$ python3 -q
>>> import numpy as np
>>> from numpy import linalg as LA
>>> np.set_printoptions(precision=2, suppress=True, linewidth=100)
>>> arr = np.load("sample2.npy")
>>> arr
array([[ 4,  4,  4,  4,  4,  4,  4,  4,  4,  4],
       [ 4,  8,  8,  8,  8,  8,  8,  8,  8,  8],
       [ 4,  8, 12, 12, 12, 12, 12, 12, 12, 12],
       [ 4,  8, 12, 16, 16, 16, 16, 16, 16, 16],
       [ 4,  8, 12, 16, 20, 20, 20, 20, 20, 20],
       [ 4,  8, 12, 16, 20, 24, 24, 24, 24, 24],
       [ 4,  8, 12, 16, 20, 24, 28, 28, 28, 28],
       [ 4,  8, 12, 16, 20, 24, 28, 32, 32, 32],
       [ 4,  8, 12, 16, 20, 24, 28, 32, 36, 36],
       [ 4,  8, 12, 16, 20, 24, 28, 32, 36, 40]])
>>> theta = np.radians(90)
>>> R = np.eye(10)
>>> R[2, 2] = R[5, 5] = np.cos(theta)
>>> R[2, 5], R[5, 2] = -np.sin(theta), np.sin(theta)
>>> R.round(2) + 0
array([[ 1.,  0.,  0.,  0.,  0.,  0.,  0.,  0.,  0.,  0.],
       [ 0.,  1.,  0.,  0.,  0.,  0.,  0.,  0.,  0.,  0.],
       [ 0.,  0.,  0.,  0.,  0., -1.,  0.,  0.,  0.,  0.],
       [ 0.,  0.,  0.,  1.,  0.,  0.,  0.,  0.,  0.,  0.],
       [ 0.,  0.,  0.,  0.,  1.,  0.,  0.,  0.,  0.,  0.],
       [ 0.,  0.,  1.,  0.,  0.,  0.,  0.,  0.,  0.,  0.],
       [ 0.,  0.,  0.,  0.,  0.,  0.,  1.,  0.,  0.,  0.],
       [ 0.,  0.,  0.,  0.,  0.,  0.,  0.,  1.,  0.,  0.],
       [ 0.,  0.,  0.,  0.,  0.,  0.,  0.,  0.,  1.,  0.],
       [ 0.,  0.,  0.,  0.,  0.,  0.,  0.,  0.,  0.,  1.]])
>>> other = arr @ R.T
>>> np.allclose(arr @ arr.T, other @ other.T)
True
>>> np.abs(other - arr).max(axis=0)
array([ 0.,  0., 36.,  0.,  0., 12.,  0.,  0.,  0.,  0.])
>>> other
array([[  4.,   4.,  -4.,   4.,   4.,   4.,   4.,   4.,   4.,   4.],
       [  4.,   8.,  -8.,   8.,   8.,   8.,   8.,   8.,   8.,   8.],
       [  4.,   8., -12.,  12.,  12.,  12.,  12.,  12.,  12.,  12.],
       [  4.,   8., -16.,  16.,  16.,  12.,  16.,  16.,  16.,  16.],
       [  4.,   8., -20.,  16.,  20.,  12.,  20.,  20.,  20.,  20.],
       [  4.,   8., -24.,  16.,  20.,  12.,  24.,  24.,  24.,  24.],
       [  4.,   8., -24.,  16.,  20.,  12.,  28.,  28.,  28.,  28.],
       [  4.,   8., -24.,  16.,  20.,  12.,  28.,  32.,  32.,  32.],
       [  4.,   8., -24.,  16.,  20.,  12.,  28.,  32.,  36.,  36.],
       [  4.,   8., -24.,  16.,  20.,  12.,  28.,  32.,  36.,  40.]])
